% python3 -q
>>> import numpy as np
>>> np.set_printoptions(precision=2, suppress=True, linewidth=140)
>>> sv = 3 * 0.7 ** np.arange(5)
>>> rng = np.random.default_rng(5582)
>>> mat = rng.normal(size=(19, 5)) * rng.permutation(sv)
>>> print(mat)
[[-8.06  1.12  0.16  0.42 -2.31]
 [ 0.46  0.98  3.16  0.35 -0.29]
 [ 1.03  0.99 -0.66 -0.63 -0.71]
 [ 1.16 -0.5   0.12  0.47  1.9 ]
 [-2.97  0.98  2.77  0.49  0.6 ]
 [ 5.83 -0.39  0.73 -1.51  0.64]
 [-4.42  0.09  0.88 -0.97  1.66]
 [ 0.07 -1.22  1.31  2.14  1.07]
 [-4.04 -0.08  1.09  0.42  2.03]
 [ 2.56  0.86 -1.28  0.3   3.23]
 [ 2.14  0.59 -0.44  1.14 -0.98]
 [-2.13 -1.67  2.17 -0.56 -1.75]
 [ 5.32  1.25  3.58 -0.28 -2.56]
 [-1.38 -0.79  0.56  0.53  0.95]
 [ 0.87 -0.59  1.64 -0.61 -0.97]
 [-2.19  1.07  2.11 -0.59  1.36]
 [-3.22 -0.04 -1.26  0.91  0.65]
 [-0.63  0.32 -1.08  0.2   1.34]
 [ 0.26 -0.28 -2.81  0.71 -0.09]]
>>> gram = np.cov(mat, rowvar=False)
>>> print(gram)
[[11.33 -0.02  0.22 -0.52 -0.14]
 [-0.02  0.75  0.13 -0.08 -0.15]
 [ 0.22  0.13  2.85 -0.34 -0.79]
 [-0.52 -0.08 -0.34  0.71  0.16]
 [-0.14 -0.15 -0.79  0.16  2.42]]
>>> print(mat.std(axis=0))
[3.28 0.84 1.64 0.82 1.51]
>>> print(np.median(mat, axis=0))
[0.07 0.09 0.73 0.35 0.64]
>>> print(np.polyfit(mat[:, 4], mat[:, 0], 1))
[-0.06 -0.47]
>>> print(gram.shape)
(5, 5)
>>> print(np.linalg.eigvalsh(gram)[::-1])
[11.37  3.5   1.82  0.76  0.61]
>>> cen = mat - mat.mean(axis=0)
>>> vecs = np.linalg.svd(cen)[2][:1]
>>> A2 = cen - cen @ vecs.T @ vecs
>>> print(np.linalg.norm(A2, axis=1).round(6).argmax())
12
>>> print(round(float(np.linalg.norm(A2) / np.linalg.norm(cen)), 2))
0.61
>>> print(np.round(np.diag(vecs.T @ vecs), 2) + 0)
[1. 0. 0. 0. 0.]
>>> cen = mat - mat.mean(axis=0)
>>> U, sv, Vh = np.linalg.svd(cen, full_matrices=False)
>>> print(sv)
[14.31  7.93  5.73  3.7   3.31]
>>> print(np.linalg.matrix_rank(cen))
5
>>> print(np.searchsorted(np.cumsum(sv ** 2) / (sv ** 2).sum(), 0.9) + 1)
3
>>> F = np.load("layer11.npy")
>>> print(F)
[[ 0. -1. -1.  0. -1. -1. -1.]
 [-1.  0. -1.  0. -1. -1. -1.]
 [-1. -1.  0.  0. -1. -1. -1.]
 [ 0.  0.  0.  0.  0.  0.  0.]
 [-1. -1. -1.  0.  0. -1. -1.]
 [-1. -1. -1.  0. -1.  0. -1.]
 [-1. -1. -1.  0. -1. -1.  0.]]
>>> print(np.linalg.norm(F, axis=1).argmax())
0
>>> print(round(float(np.linalg.norm(F, 2)), 2))
5.0
>>> print(np.round(np.linalg.norm(F) ** 2 / np.linalg.norm(F, 2) ** 2, 2))
1.2
>>> print(round(float(np.linalg.norm(F[3] - F[4])), 2))
2.24
>>> print(F[3] @ F[4])
0.0
>>> print(round(np.linalg.norm(F[3], 1), 2), round(float(np.linalg.norm(F[3], np.inf)), 2))
0.0 0.0
>>> print(np.linalg.norm(F, axis=0))
[2.24 2.24 2.24 0.   2.24 2.24 2.24]
>>> U, sv, Vh = np.linalg.svd(F)
>>> print(np.argmax(sv[:-1] / (sv[1:] + 1e-6)) + 1)
6
>>> A2 = U[:, :6] @ np.diag(sv[:6]) @ Vh[:6]
>>> print(np.linalg.matrix_rank(A2))
6
>>> print(round(np.linalg.norm(F - A2, 2), 2), np.round(sv[6], 2))
0.0 0.0
>>> print(round(float(np.abs(F - A2).max()), 2))
0.0
>>> w, vecs = np.linalg.eigh(F)
>>> x0 = np.array([3, 3, 3, 3, 0, 3, 2])
>>> print(np.round(np.linalg.eigvalsh(F[1:, 1:]), 2) + 0)
[-4.  0.  1.  1.  1.  1.]
>>> print(np.round(vecs * np.abs(w) @ vecs.T, 2) + 0)
[[1.67 0.67 0.67 0.   0.67 0.67 0.67]
 [0.67 1.67 0.67 0.   0.67 0.67 0.67]
 [0.67 0.67 1.67 0.   0.67 0.67 0.67]
 [0.   0.   0.   0.   0.   0.   0.  ]
 [0.67 0.67 0.67 0.   1.67 0.67 0.67]
 [0.67 0.67 0.67 0.   0.67 1.67 0.67]
 [0.67 0.67 0.67 0.   0.67 0.67 1.67]]
>>> print(x0 @ F @ x0)
-156.0
>>> print(np.round(x0 @ F @ x0 / (x0 @ x0), 2), np.round(w[0], 2), round(float(w[-1]), 2))
-3.18 -5.0 1.0
>>> rank = np.linalg.matrix_rank(F)
>>> print(rank)
6
>>> null = np.linalg.svd(F)[2][rank:].T
>>> print(np.allclose(F @ null, 0))
True
>>> print(np.round(F @ null, 2) + 0)
[[0.]
 [0.]
 [0.]
 [0.]
 [0.]
 [0.]
 [0.]]
>>> print(np.round(null @ null.T, 2) + 0)
[[0. 0. 0. 0. 0. 0. 0.]
 [0. 0. 0. 0. 0. 0. 0.]
 [0. 0. 0. 0. 0. 0. 0.]
 [0. 0. 0. 1. 0. 0. 0.]
 [0. 0. 0. 0. 0. 0. 0.]
 [0. 0. 0. 0. 0. 0. 0.]
 [0. 0. 0. 0. 0. 0. 0.]]
>>> print([int(np.linalg.matrix_rank(F[:i])) for i in range(1, len(F) + 1)])
[1, 2, 3, 3, 4, 5, 6]
>>> print([int(np.linalg.matrix_rank(np.delete(F, i, axis=0))) for i in range(7)])
[5, 5, 5, 6, 5, 5, 5]
>>> print(np.linalg.matrix_rank(F.T @ F), np.linalg.matrix_rank(F @ F.T))
6 6
